In [1]: import numpy as np

In [2]: np.set_printoptions(precision=3, suppress=True, linewidth=200)

In [3]: other = np.array([[0, 5, -1, -1, 4, 2, -5, 0, 2, 2, -3, 5],
   ...:     [2, 3, -1, 4, 2, 4, 2, 5, -2, -5, 5, 4],
   ...:     [5, 5, -4, -4, -5, -3, 4, -2, -3, 5, -4, -3],
   ...:     [-4, 1, -1, 1, -5, -4, -3, -5, 2, 5, 3, 1],
   ...:     [3, 5, 3, -4, 0, 2, 2, -1, 4, 1, -5, 4],
   ...:     [0, 2, -3, 4, 4, 5, -1, 2, 2, -5, -2, 1],
   ...:     [-3, 2, -2, 2, 3, -1, -4, 2, 0, -2, 5, 0],
   ...:     [0, 0, 2, 0, -2, -3, 5, 3, 1, -4, -2, -4],
   ...:     [2, 3, -1, 2, 1, 1, 3, -1, -2, -2, 1, -2],
   ...:     [0, -4, 3, 2, -5, 5, 5, -1, -2, -4, 3, -5],
   ...:     [4, -4, 1, 3, 1, 5, 4, 3, 0, 0, -5, -5],
   ...:     [0, 2, 2, 2, -3, -3, -2, 5, 3, 3, -1, 1]])

In [4]: feats = np.tril(other)

In [5]: feats
Out[5]: 
array([[ 0,  0,  0,  0,  0,  0,  0,  0,  0,  0,  0,  0],
       [ 2,  3,  0,  0,  0,  0,  0,  0,  0,  0,  0,  0],
       [ 5,  5, -4,  0,  0,  0,  0,  0,  0,  0,  0,  0],
       [-4,  1, -1,  1,  0,  0,  0,  0,  0,  0,  0,  0],
       [ 3,  5,  3, -4,  0,  0,  0,  0,  0,  0,  0,  0],
       [ 0,  2, -3,  4,  4,  5,  0,  0,  0,  0,  0,  0],
       [-3,  2, -2,  2,  3, -1, -4,  0,  0,  0,  0,  0],
       [ 0,  0,  2,  0, -2, -3,  5,  3,  0,  0,  0,  0],
       [ 2,  3, -1,  2,  1,  1,  3, -1, -2,  0,  0,  0],
       [ 0, -4,  3,  2, -5,  5,  5, -1, -2, -4,  0,  0],
       [ 4, -4,  1,  3,  1,  5,  4,  3,  0,  0, -5,  0],
       [ 0,  2,  2,  2, -3, -3, -2,  5,  3,  3, -1,  1]])

In [6]: (feats + feats.T) / 2
Out[6]: 
array([[ 0. ,  1. ,  2.5, -2. ,  1.5,  0. , -1.5,  0. ,  1. ,  0. ,  2. ,  0. ],
       [ 1. ,  3. ,  2.5,  0.5,  2.5,  1. ,  1. ,  0. ,  1.5, -2. , -2. ,  1. ],
       [ 2.5,  2.5, -4. , -0.5,  1.5, -1.5, -1. ,  1. , -0.5,  1.5,  0.5,  1. ],
       [-2. ,  0.5, -0.5,  1. , -2. ,  2. ,  1. ,  0. ,  1. ,  1. ,  1.5,  1. ],
       [ 1.5,  2.5,  1.5, -2. ,  0. ,  2. ,  1.5, -1. ,  0.5, -2.5,  0.5, -1.5],
       [ 0. ,  1. , -1.5,  2. ,  2. ,  5. , -0.5, -1.5,  0.5,  2.5,  2.5, -1.5],
       [-1.5,  1. , -1. ,  1. ,  1.5, -0.5, -4. ,  2.5,  1.5,  2.5,  2. , -1. ],
       [ 0. ,  0. ,  1. ,  0. , -1. , -1.5,  2.5,  3. , -0.5, -0.5,  1.5,  2.5],
       [ 1. ,  1.5, -0.5,  1. ,  0.5,  0.5,  1.5, -0.5, -2. , -1. ,  0. ,  1.5],
       [ 0. , -2. ,  1.5,  1. , -2.5,  2.5,  2.5, -0.5, -1. , -4. ,  0. ,  1.5],
       [ 2. , -2. ,  0.5,  1.5,  0.5,  2.5,  2. ,  1.5,  0. ,  0. , -5. , -0.5],
       [ 0. ,  1. ,  1. ,  1. , -1.5, -1.5, -1. ,  2.5,  1.5,  1.5, -0.5,  1. ]])

In [7]: np.allclose(feats, feats.T)
Out[7]: False

In [8]: np.sort(np.abs(np.linalg.eigvals(feats)))
Out[8]: array([0., 0., 1., 1., 2., 3., 3., 4., 4., 4., 5., 5.])

In [9]: print((feats - feats.T) / 2)
[[ 0.  -1.  -2.5  2.  -1.5  0.   1.5  0.  -1.   0.  -2.   0. ]
 [ 1.   0.  -2.5 -0.5 -2.5 -1.  -1.   0.  -1.5  2.   2.  -1. ]
 [ 2.5  2.5  0.   0.5 -1.5  1.5  1.  -1.   0.5 -1.5 -0.5 -1. ]
 [-2.   0.5 -0.5  0.   2.  -2.  -1.   0.  -1.  -1.  -1.5 -1. ]
 [ 1.5  2.5  1.5 -2.   0.  -2.  -1.5  1.  -0.5  2.5 -0.5  1.5]
 [ 0.   1.  -1.5  2.   2.   0.   0.5  1.5 -0.5 -2.5 -2.5  1.5]
 [-1.5  1.  -1.   1.   1.5 -0.5  0.  -2.5 -1.5 -2.5 -2.   1. ]
 [ 0.   0.   1.   0.  -1.  -1.5  2.5  0.   0.5  0.5 -1.5 -2.5]
 [ 1.   1.5 -0.5  1.   0.5  0.5  1.5 -0.5  0.   1.   0.  -1.5]
 [ 0.  -2.   1.5  1.  -2.5  2.5  2.5 -0.5 -1.   0.   0.  -1.5]
 [ 2.  -2.   0.5  1.5  0.5  2.5  2.   1.5  0.   0.   0.   0.5]
 [ 0.   1.   1.   1.  -1.5 -1.5 -1.   2.5  1.5  1.5 -0.5  0. ]]

In [10]: feats @ feats
Out[10]: 
array([[  0,   0,   0,   0,   0,   0,   0,   0,   0,   0,   0,   0],
       [  6,   9,   0,   0,   0,   0,   0,   0,   0,   0,   0,   0],
       [-10,  -5,  16,   0,   0,   0,   0,   0,   0,   0,   0,   0],
       [ -7,  -1,   3,   1,   0,   0,   0,   0,   0,   0,   0,   0],
       [ 41,  26,  -8,  -4,   0,   0,   0,   0,   0,   0,   0,   0],
       [-15,  25,   5,   8,  20,  25,   0,   0,   0,   0,   0,   0],
       [  7,   3,  26, -22, -16,  -1,  16,   0,   0,   0,   0,   0],
       [-11,   4,  -9,   6,  -3, -29,  -5,   9,   0,   0,   0,   0],
       [-17,  13,  -4,   4,  13,   3, -23,  -1,   4,   0,   0,   0],
       [-35,  10, -66,  40,  55,   1, -51,   3,  12,  16,   0,   0],
       [-44,  39, -26,  12,  21, -13, -21,  -6,   0,   0,  25,   0],
       [  5,  -4,  11,   9, -44, -18,  51,  11,  -9,  -9,   4,   1]])
